$ python -q
>>> import numpy as np
>>> np.set_printoptions(precision=2, suppress=True, linewidth=120)
>>> A = np.loadtxt("dump.csv", delimiter=",")
>>> A
array([[ 0.,  1.,  0.,  0.],
       [ 0.,  0.,  2.,  0.],
       [ 1.,  0.,  0.,  0.],
       [ 0.,  0.,  0., -1.]])
>>> Y = np.linalg.inv(A)
>>> np.linalg.det(A) * Y
array([[-0., -0., -2., -0.],
       [-2., -0., -0., -0.],
       [-0., -1., -0., -0.],
       [ 0.,  0.,  0.,  2.]])
>>> np.round(np.linalg.slogdet(A)[0], 2)
np.float64(-1.0)
>>> round(float(np.linalg.cond(A)), 2)
2.0
>>> A @ Y
array([[1., 0., 0., 0.],
       [0., 1., 0., 0.],
       [0., 0., 1., 0.],
       [0., 0., 0., 1.]])
>>> P = np.triu(np.array([[-8, 8, 4, 1], [-5, -8, -2, -2], [7, -7, -8, 4], [3, -1, 8, 9]]), 1) + np.eye(4)
>>> Y = P @ A @ np.linalg.inv(P)
>>> Y
array([[   4.,  -31.,  -62.,  181.],
       [  -2.,   16.,   42., -132.],
       [   1.,   -8.,  -20.,   59.],
       [   0.,    0.,    0.,   -1.]])
>>> np.sort(np.abs(np.linalg.eigvals(Y)))
array([1.  , 1.26, 1.26, 1.26])
>>> (Y - Y.T) / 2
array([[  0. , -14.5, -31.5,  90.5],
       [ 14.5,   0. ,  25. , -66. ],
       [ 31.5, -25. ,   0. ,  29.5],
       [-90.5,  66. , -29.5,   0. ]])
>>> (Y + Y.T) / 2
array([[  4. , -16.5, -30.5,  90.5],
       [-16.5,  16. ,  17. , -66. ],
       [-30.5,  17. , -20. ,  29.5],
       [ 90.5, -66. ,  29.5,  -1. ]])
>>> np.round(np.linalg.det(Y), 2)
np.float64(-2.0)
>>> np.trace(Y)
np.float64(-1.0)
>>> round(np.abs(np.linalg.eigvals(Y)).max(), 2)
np.float64(1.26)
>>> arr = np.loadtxt("arr.csv", delimiter=",")
>>> arr
array([[ 5.,  6.,  7.,  8.],
       [ 9., 10., 11., 12.],
       [13., 14., 15., 16.],
       [17., 18., 19., 20.]])
>>> gram = arr.T @ arr
>>> np.round(np.linalg.svd(arr, compute_uv=False) ** 2, 2) + 0
array([2837.74,    2.26,    0.  ,    0.  ])
>>> np.diag(gram)
array([564., 656., 756., 864.])
>>> arr.ravel(order="F")
array([ 5.,  9., 13., 17.,  6., 10., 14., 18.,  7., 11., 15., 19.,  8., 12., 16., 20.])
>>> blk = arr.reshape(4, 2, -1)
>>> blk[:, 0]
array([[ 5.,  6.],
       [ 9., 10.],
       [13., 14.],
       [17., 18.]])
>>> blk.transpose(1, 0, 2)
array([[[ 5.,  6.],
        [ 9., 10.],
        [13., 14.],
        [17., 18.]],

       [[ 7.,  8.],
        [11., 12.],
        [15., 16.],
        [19., 20.]]])
>>> print(blk.sum(axis=1))
[[12. 14.]
 [20. 22.]
 [28. 30.]
 [36. 38.]]
>>> np.einsum("ihd,ihd->ih", blk, blk)
array([[ 61., 113.],
       [181., 265.],
       [365., 481.],
       [613., 761.]])
>>> blk.shape
(4, 2, 2)
>>> np.einsum("ihd,jhd->hij", blk, blk).shape
(2, 4, 4)
>>> np.unique(arr.round(6), axis=0).shape
(4, 4)
>>> arr @ np.linalg.pinv(arr) @ arr
array([[ 5.,  6.,  7.,  8.],
       [ 9., 10., 11., 12.],
       [13., 14., 15., 16.],
       [17., 18., 19., 20.]])
>>> np.linalg.lstsq(arr[:-1].T, arr[-1])[2]
np.int32(2)
>>> Y = arr[0, 0] * arr[1:] - np.outer(arr[1:, 0], arr[0])
>>> Y
array([[  0.,  -4.,  -8., -12.],
       [  0.,  -8., -16., -24.],
       [  0., -12., -24., -36.]])
>>> np.linalg.matrix_rank(Y), np.linalg.matrix_rank(arr)
(np.int64(1), np.int64(2))
